In [1]: import numpy as np

In [2]: np.set_printoptions(suppress=True, linewidth=100)

In [3]: feats = np.loadtxt("m.csv", delimiter=",")

In [4]: feats
Out[4]: 
array([[-1.9, -0.3,  0.2, -0.6],
       [-1.9,  0.3,  2.4,  0. ],
       [ 0.3,  1.9, -0.2,  0.7],
       [-0.2,  0.7,  2.1, -0.6],
       [ 0.1,  0.4, -1.6,  1.8],
       [ 0.5,  1.6, -0.4, -1.1],
       [-1.6,  0.7, -2. ,  0.4],
       [-1.1, -1.4,  0.3, -1.2],
       [-0.8,  0.5, -0.2,  0.3],
       [ 1.5,  0.6, -1. ,  0.6],
       [-4.5, -1.5, -0.5,  5.5],
       [ 1.6, -0.3, -0.2, -0.7],
       [-1.5,  0.1,  0.9,  0. ],
       [-0.5,  0.3, -0.5, -1.8],
       [-0.4, -1.1,  0.4,  0.4],
       [-0.2, -0.3, -0.4,  0.6],
       [-0.8, -2.2,  0.1, -0.6],
       [-0.5, -0.1,  0.2, -0.4],
       [ 1. , -0.7,  0.3,  0.8],
       [ 0. ,  0.4, -2.1, -0.3]])

In [5]: q, R = np.linalg.qr(feats)

In [6]: R.round(1)
Out[6]: 
array([[ 6.5,  1.5, -0.5, -3.3],
       [ 0. , -4.1,  0.5,  0.2],
       [ 0. ,  0. ,  4.9, -1.8],
       [ 0. ,  0. ,  0. , -5.4]])

In [7]: np.trace(q @ q.T)
Out[7]: np.float64(4.0)

In [8]: q.shape, R.shape
Out[8]: ((20, 4), (4, 4))

In [9]: q.round(1) + 0
Out[9]: 
array([[-0.3,  0. ,  0. ,  0.3],
       [-0.3, -0.2,  0.5,  0. ],
       [ 0. , -0.4,  0. , -0.2],
       [ 0. , -0.2,  0.4,  0. ],
       [ 0. , -0.1, -0.3, -0.2],
       [ 0.1, -0.4,  0. ,  0.2],
       [-0.2, -0.3, -0.4,  0.2],
       [-0.2,  0.3,  0. ,  0.3],
       [-0.1, -0.2,  0. ,  0. ],
       [ 0.2, -0.1, -0.2, -0.2],
       [-0.7,  0.1, -0.2, -0.5],
       [ 0.2,  0.2,  0. ,  0. ],
       [-0.2, -0.1,  0.2,  0.1],
       [-0.1, -0.1, -0.1,  0.4],
       [-0.1,  0.2,  0. ,  0. ],
       [ 0. ,  0.1, -0.1, -0.1],
       [-0.1,  0.5,  0. ,  0.2],
       [-0.1,  0. ,  0. ,  0.1],
       [ 0.2,  0.2,  0.1, -0.3],
       [ 0. , -0.1, -0.4,  0.2]])

In [10]: np.allclose(R.T @ R, feats.T @ feats)
Out[10]: True

In [11]: idx = feats[:, 0] > np.median(feats[:, 0])

In [12]: u = feats[idx].mean(axis=0) - feats[~idx].mean(axis=0)

In [13]: np.argsort(-np.abs(u).round(6), kind="stable")
Out[13]: array([0, 1, 2, 3])

In [14]: u.round(1)
Out[14]: array([ 1.9,  0.7, -0.4,  0.1])

In [15]: ((feats - feats.mean(axis=0)) @ u > 0).astype(int)
Out[15]: array([0, 0, 1, 1, 1, 1, 0, 0, 0, 1, 0, 1, 0, 1, 0, 1, 0, 0, 1, 1])

In [16]: (((feats - feats.mean(axis=0)) @ u > 0) == idx).mean()
Out[16]: np.float64(0.9)

In [17]: idx.astype(int)
Out[17]: array([0, 0, 1, 1, 1, 1, 0, 0, 0, 1, 0, 1, 0, 0, 1, 1, 0, 0, 1, 1])

In [18]: Ac = (feats - feats.mean(axis=0)) / feats.std(axis=0)

In [19]: np.round(Ac.std(axis=0), 1)
Out[19]: array([1., 1., 1., 1.])

In [20]: np.argwhere(np.abs(Ac) > 2)
Out[20]: 
array([[ 1,  2],
       [ 3,  2],
       [10,  0],
       [10,  3],
       [16,  1]])

In [21]: coef = np.linalg.lstsq(np.delete(Ac, 3, axis=1), Ac[:, 3])[0]

In [22]: np.round(1 - np.var(Ac[:, 3] - np.delete(Ac, 3, axis=1) @ coef), 1)
Out[22]: np.float64(0.3)

In [23]: coef.round(1)
Out[23]: array([-0.5, -0.1, -0.3])

In [24]: cov = np.cov(feats, rowvar=False)

In [25]: np.round(np.polyfit(feats[:, 0], feats[:, 3], 1), 1)
Out[25]: array([-0.5, -0.1])

In [26]: np.argsort(-feats.std(axis=0).round(6), kind="stable")
Out[26]: array([3, 0, 2, 1])

In [27]: np.round(np.linalg.eigvalsh(cov)[::-1], 1)
Out[27]: array([3.2, 1.6, 0.8, 0.7])

In [28]: np.round(np.corrcoef(feats.T), 1)
Out[28]: 
array([[ 1. ,  0.4, -0.2, -0.5],
       [ 0.4,  1. , -0.1, -0.2],
       [-0.2, -0.1,  1. , -0.2],
       [-0.5, -0.2, -0.2,  1. ]])

In [29]: np.argwhere(np.triu(np.abs(np.corrcoef(feats.T)) > 0.8, 1))
Out[29]: array([], shape=(0, 2), dtype=int64)

In [30]: np.round(feats.std(axis=0), 1)
Out[30]: array([1.3, 1. , 1.1, 1.5])

In [31]: cov.round(1)
Out[31]: 
array([[ 1.9,  0.5, -0.2, -1. ],
       [ 0.5,  1. , -0.2, -0.3],
       [-0.2, -0.2,  1.3, -0.3],
       [-1. , -0.3, -0.3,  2.2]])

In [32]: W2 = feats[[8, 15]].astype(float)

In [33]: for _ in range(5):
    ...:     idx = np.linalg.norm(feats[:, None] - W2, axis=-1).argmin(axis=1)
    ...:     W2 = np.array([feats[idx == j].mean(axis=0) for j in range(2)])
    ...: 

In [34]: idx
Out[34]: array([0, 0, 0, 0, 1, 0, 1, 0, 0, 1, 1, 1, 0, 0, 1, 1, 1, 0, 1, 1])

In [35]: np.bincount(idx)
Out[35]: array([10, 10])

In [36]: M2 = np.array([[-0.5], [-1.0], [-2.4], [1.0], [-0.4]])

In [37]: W2 = np.array([[1.9, 0.0, -1.1]])

In [38]: X = M2 @ W2

In [39]: X.round(1)
Out[39]: 
array([[-1. ,  0. ,  0.6],
       [-1.9,  0. ,  1.1],
       [-4.6,  0. ,  2.6],
       [ 1.9,  0. , -1.1],
       [-0.8,  0. ,  0.4]])

In [40]: # rank 1

In [41]: U, sig, Vh = np.linalg.svd(X)

In [42]: vecs = Vh[:(sig > 1e-8).sum()]

In [43]: rng = np.random.default_rng(191864)

In [44]: vec = X[1] + 3 * X[0] + rng.integers(2) * np.eye(3)[1]

In [45]: vec.round(1)
Out[45]: array([-4.8,  1. ,  2.8])

In [46]: round(float(np.linalg.norm(vec - vecs.T @ vecs @ vec)), 1)
Out[46]: 1.0

In [47]: np.round(vecs.T @ vecs, 1)
Out[47]: 
array([[ 0.7,  0. , -0.4],
       [ 0. ,  0. ,  0. ],
       [-0.4,  0. ,  0.3]])

In [48]: np.round(np.diag(vecs.T @ vecs), 1)
Out[48]: array([0.7, 0. , 0.3])

In [49]: np.allclose(vecs.T @ vecs @ vec, vec)
Out[49]: False

In [50]: vec = np.array([2, 1, -2])

In [51]: h = np.maximum(X @ vec, 0)

In [52]: np.round(X.T @ h, 1)
Out[52]: array([11.4,  0. , -6.6])

In [53]: U, sig, Vh = np.linalg.svd(X, full_matrices=False)

In [54]: (sig > 1e-8).sum()
Out[54]: np.int64(1)

In [55]: np.round(U.T @ X @ Vh.T, 1) + 0
Out[55]: 
array([[6.3, 0. , 0. ],
       [0. , 0. , 0. ],
       [0. , 0. , 0. ]])

In [56]: np.round(sig / sig[0], 1) + 0
Out[56]: array([1., 0., 0.])

In [57]: np.abs(U[:, 0]).round(6).argmax()
Out[57]: np.int64(2)

In [58]: sig.round(1) + 0
Out[58]: array([6.3, 0. , 0. ])

In [59]: np.round(np.abs(Vh[0]), 1)
Out[59]: array([0.9, 0. , 0.5])

In [60]: round(float(np.linalg.norm(X, 2) / np.linalg.norm(X)), 1)
Out[60]: 1.0

In [61]: [round(float(x), 1) for x in np.linalg.svd(X, compute_uv=False)[:3]]
Out[61]: [6.3, 0.0, 0.0]

In [62]: np.linalg.cond(X) > 100
Out[62]: np.True_

In [63]: mat = np.load("mat.npy")

In [64]: mat
Out[64]: 
array([[3, 0, 0],
       [0, 3, 0],
       [0, 0, 3]])

In [65]: U, sig, Vh = np.linalg.svd(mat, full_matrices=False)

In [66]: U.shape, sig.shape, Vh.shape
Out[66]: ((3, 3), (3,), (3, 3))

In [67]: np.allclose(U * sig @ Vh, mat)
Out[67]: True

In [68]: (sig > 1e-8).sum()
Out[68]: np.int64(3)

In [69]: sig / sig[0]
Out[69]: array([1., 1., 1.])

In [70]: round(float(np.sqrt((sig ** 2).sum())), 1), round(float(np.linalg.norm(mat)), 1)
Out[70]: (5.2, 5.2)

In [71]: Vh @ Vh.T
Out[71]: 
array([[1., 0., 0.],
       [0., 1., 0.],
       [0., 0., 1.]])

In [72]: U.T @ U
Out[72]: 
array([[1., 0., 0.],
       [0., 1., 0.],
       [0., 0., 1.]])

In [73]: idx = rng.permutation(3)

In [74]: idx
Out[74]: array([1, 0, 2])

In [75]: M2 = mat[idx][:, idx]

In [76]: np.round(np.sort(np.abs(np.linalg.eigvals(M2))), 1)
Out[76]: array([3., 3., 3.])

In [77]: W0 = np.load("layer6.npy")

In [78]: W0
Out[78]: 
array([[ 7,  2,  4,  0],
       [ 0,  0,  0,  0],
       [ 0,  0,  0,  0],
       [ 0,  0,  0,  0],
       [ 4,  0,  5,  2],
       [ 8,  3,  7,  4],
       [ 4,  0,  5,  2],
       [ 8,  3,  7,  4],
       [11,  4, 12,  9],
       [11,  5,  6,  2],
       [14,  6, 11,  7]])

In [79]: # row 2 repeats row 1

In [80]: cov = np.cov(W0, rowvar=False)

In [81]: np.median(W0, axis=0)
Out[81]: array([7., 2., 5., 2.])

In [82]: W1 = np.array([[0, -1, -2, 3, 3],
    ...:     [-2, 2, -2, 0, 3],
    ...:     [2, 0, 1, -1, 0],
    ...:     [0, 1, 3, -1, 3]])

In [83]: coef = np.array([1, 5, 1, 5, 5])

In [84]: H = np.maximum(W0 @ W1 + coef, 0)

In [85]: H
Out[85]: 
array([[ 5,  2,  0, 22, 32],
       [ 1,  5,  1,  5,  5],
       [ 1,  5,  1,  5,  5],
       [ 1,  5,  1,  5,  5],
       [11,  3,  4, 10, 23],
       [ 9,  7,  0, 18, 50],
       [11,  3,  4, 10, 23],
       [ 9,  7,  0, 18, 50],
       [17, 11, 10, 17, 77],
       [ 3,  6,  0, 30, 59],
       [11, 10,  0, 29, 86]])

In [86]: W2 = np.array([[8, 4, 9], [6, 9, 7], [0, 7, 4], [9, 0, 7], [7, 1, 0]])

In [87]: (H @ W2).round(6).argmax(axis=1)
Out[87]: array([0, 0, 0, 0, 0, 0, 0, 0, 0, 0, 0])

In [88]: q, _ = np.linalg.qr(np.array([[2.1, -0.7], [0.1, 0.6], [0.4, 0.6]]))

In [89]: M = q @ q.T

In [90]: M.round(1)
Out[90]: 
array([[ 1. , -0.1,  0.1],
       [-0.1,  0.4,  0.5],
       [ 0.1,  0.5,  0.6]])

In [91]: vec = np.array([3, 5, 4])

In [92]: round(np.trace(M), 1)
Out[92]: np.float64(2.0)

In [93]: U, sig, Vh = np.linalg.svd(M)

In [94]: sig.round(1) + 0
Out[94]: array([1., 1., 0.])

In [95]: M2 = U[:, :2] @ np.diag(sig[:2]) @ Vh[:2]

In [96]: M2.round(1)
Out[96]: 
array([[ 1. , -0.1,  0.1],
       [-0.1,  0.4,  0.5],
       [ 0.1,  0.5,  0.6]])

In [97]: np.linalg.matrix_rank(M2)
Out[97]: np.int64(2)

In [98]: round(np.linalg.norm(M - M2) / np.linalg.norm(M), 1)
Out[98]: np.float64(0.0)

In [99]: round(float(np.abs(M - M2).max()), 1)
Out[99]: 0.0

In [100]: np.linalg.matrix_rank(M, rtol=0.05)
Out[100]: np.int64(2)

In [101]: M2 = np.array([[-3, -1]])

In [102]: A = np.block([[np.zeros((1, 1)), M2], [M2.T, np.zeros((2, 2))]])

In [103]: A
Out[103]: 
array([[ 0., -3., -1.],
       [-3.,  0.,  0.],
       [-1.,  0.,  0.]])

In [104]: # rank 2

In [105]: np.linalg.cond(A) > 100
Out[105]: np.True_

In [106]: np.argsort(-np.linalg.norm(A, axis=0).round(6), kind="stable")[:3]
Out[106]: array([0, 1, 2])

In [107]: np.round(np.linalg.norm(A, 2) / np.linalg.norm(A), 1)
Out[107]: np.float64(0.7)

In [108]: round(float(np.linalg.det(A.T)), 1)
Out[108]: 0.0

In [109]: np.round(np.linalg.eigvals(A).sum().real, 1)
Out[109]: np.float64(-0.0)

In [110]: q, _ = np.linalg.qr(np.array([[1.2, -0.1, 0.1], [0.3, -1.5, -1.1], [0.4, 1.4, 1.0]]))

In [111]: J = -2 * q

In [112]: J.round(1)
Out[112]: 
array([[ 1.8,  0.1,  0.8],
       [ 0.5,  1.5, -1.3],
       [ 0.6, -1.4, -1.3]])

In [113]: q, R = np.linalg.qr(J)

In [114]: np.allclose(R.T @ R, J.T @ J)
Out[114]: True

In [115]: np.round(q.T @ q, 1) + 0
Out[115]: 
array([[1., 0., 0.],
       [0., 1., 0.],
       [0., 0., 1.]])

In [116]: np.round(q @ R, 1)
Out[116]: 
array([[ 1.8,  0.1,  0.8],
       [ 0.5,  1.5, -1.3],
       [ 0.6, -1.4, -1.3]])

In [117]: R.round(1) + 0
Out[117]: 
array([[-2.,  0.,  0.],
       [ 0., -2.,  0.],
       [ 0.,  0., -2.]])

In [118]: round(float(abs(R[0, 0])), 1), round(float(np.linalg.norm(J[:, 0])), 1)
Out[118]: (2.0, 2.0)

In [119]: round(float(J[:, 1] @ J[:, 0]), 1)
Out[119]: 0.0

In [120]: np.round(J.T @ J, 1) + 0
Out[120]: 
array([[4., 0., 0.],
       [0., 4., 0.],
       [0., 0., 4.]])

In [121]: W1 = np.array([[-1, -1], [-1, 3], [0, -3]])

In [122]: coef = np.array([3, 1])

In [123]: H = np.maximum(X @ W1 + coef, 0)

In [124]: H.round(1)
Out[124]: 
array([[4. , 0.3],
       [4.9, 0. ],
       [7.6, 0. ],
       [1.1, 2.4],
       [3.8, 0.4]])

In [125]: np.linalg.matrix_rank(H)
Out[125]: np.int64(2)

In [126]: W2 = np.array([[-4, -1, 2], [4, 1, 2]])

In [127]: (H @ W2).round(6).argmax(axis=1)
Out[127]: array([2, 2, 2, 2, 2])

In [128]: W1 @ W2
Out[128]: 
array([[  0,   0,  -4],
       [ 16,   4,   4],
       [-12,  -3,  -6]])

In [129]: u = np.array([0, 1, -1])

In [130]: M2 = J + np.outer(u, np.eye(3)[0])

In [131]: np.round(np.linalg.det(M2) / np.linalg.det(J), 1), round(float(1 + np.linalg.solve(J, u)[0]), 1)
Out[131]: (np.float64(1.0), 1.0)

In [132]: np.linalg.matrix_rank(M2 - J)
Out[132]: np.int64(1)

In [133]: U, sig, Vh = np.linalg.svd(J, full_matrices=False)

In [134]: np.round(U.T @ J @ Vh.T, 1) + 0
Out[134]: 
array([[2., 0., 0.],
       [0., 2., 0.],
       [0., 0., 2.]])

In [135]: (sig > 1e-8).sum()
Out[135]: np.int64(3)

In [136]: round(np.sqrt((sig ** 2).sum()), 1), round(np.linalg.norm(J), 1)
Out[136]: (np.float64(3.5), np.float64(3.5))

In [137]: np.round(U.T @ U, 1) + 0
Out[137]: 
array([[1., 0., 0.],
       [0., 1., 0.],
       [0., 0., 1.]])

In [138]: U.shape, sig.shape, Vh.shape
Out[138]: ((3, 3), (3,), (3, 3))

In [139]: E = np.load("arr.npy")

In [140]: E
Out[140]: 
array([[ 122,  124,  -97,  -67,  -56],
       [ 124,  166, -115,  -93,  -22],
       [ -97, -115,  118,   24,   25],
       [ -67,  -93,   24,   98,   15],
       [ -56,  -22,   25,   15,   57]])

In [141]: # symmetric

In [142]: u, r1 = E[4], E[3]

In [143]: u @ u
Out[143]: np.int64(7719)

In [144]: u @ r1
Out[144]: np.int64(8723)

In [145]: p = (u @ r1) / (u @ u) * u

In [146]: p.round(1)
Out[146]: array([-63.3, -24.9,  28.3,  17. ,  64.4])

In [147]: np.round(r1 - p, 1)
Out[147]: array([ -3.7, -68.1,  -4.3,  81. , -49.4])

In [148]: np.round(np.linalg.norm(u + r1) ** 2 + np.linalg.norm(u - r1) ** 2, 1)
Out[148]: np.float64(62524.0)

In [149]: (r1 - p) @ u
Out[149]: np.float64(0.0)
